% ipython --no-banner

In [1]: import numpy as np

In [2]: np.set_printoptions(suppress=True, linewidth=100)

In [3]: F = np.tril(np.array([[1, 1, 2], [2, 0, 1], [1, 2, 1]]), -1) + np.eye(3, dtype=int)

In [4]: F
Out[4]: 
array([[1, 0, 0],
       [2, 1, 0],
       [1, 2, 1]])

In [5]: np.prod(np.diag(F)), round(float(np.linalg.det(F)), 1)
Out[5]: (np.int64(1), 1.0)

In [6]: np.round(np.sort(np.linalg.eigvals(F)), 1)
Out[6]: array([1., 1., 1.])

In [7]: F @ F
Out[7]: 
array([[1, 0, 0],
       [4, 1, 0],
       [6, 4, 1]])

In [8]: np.linalg.matrix_rank(F - F[0, 0] * np.eye(3))
Out[8]: np.int64(2)

In [9]: proj = np.triu(np.array([[9, -3, -5], [0, -8, 7], [3, -6, 8]]), 1) + np.eye(3)

In [10]: A2 = proj @ F @ np.linalg.inv(proj)

In [11]: np.round(np.poly(A2), 1)
Out[11]: array([ 1., -3.,  3., -1.])

In [12]: round(np.linalg.det(A2), 1)
Out[12]: np.float64(1.0)

In [13]: A2
Out[13]: 
array([[ -10.,  -43.,  246.],
       [   9.,   42., -242.],
       [   1.,    5.,  -29.]])

In [14]: proj @ F - F @ proj
Out[14]: 
array([[-11., -10.,   0.],
       [  7.,  20.,  10.],
       [  0.,   3.,  -9.]])

In [15]: X = np.array([[-59, 1, 0], [1, 21, 1], [2, 3, -40]])

In [16]: rng = np.random.default_rng(12)

In [17]: labels = rng.permutation(3)

In [18]: labels
Out[18]: array([1, 2, 0])

In [19]: A2 = X[labels][:, labels]

In [20]: np.allclose(A2, X)
Out[20]: False

In [21]: np.diag(A2)
Out[21]: array([ 21, -40, -59])

In [22]: print(A2)
[[ 21   1   1]
 [  3 -40   2]
 [  1   0 -59]]

In [23]: np.round(np.sort(np.abs(np.linalg.eigvals(A2))), 1)
Out[23]: array([21.1, 40.1, 59. ])

In [24]: np.trace(A2)
Out[24]: np.int64(-78)
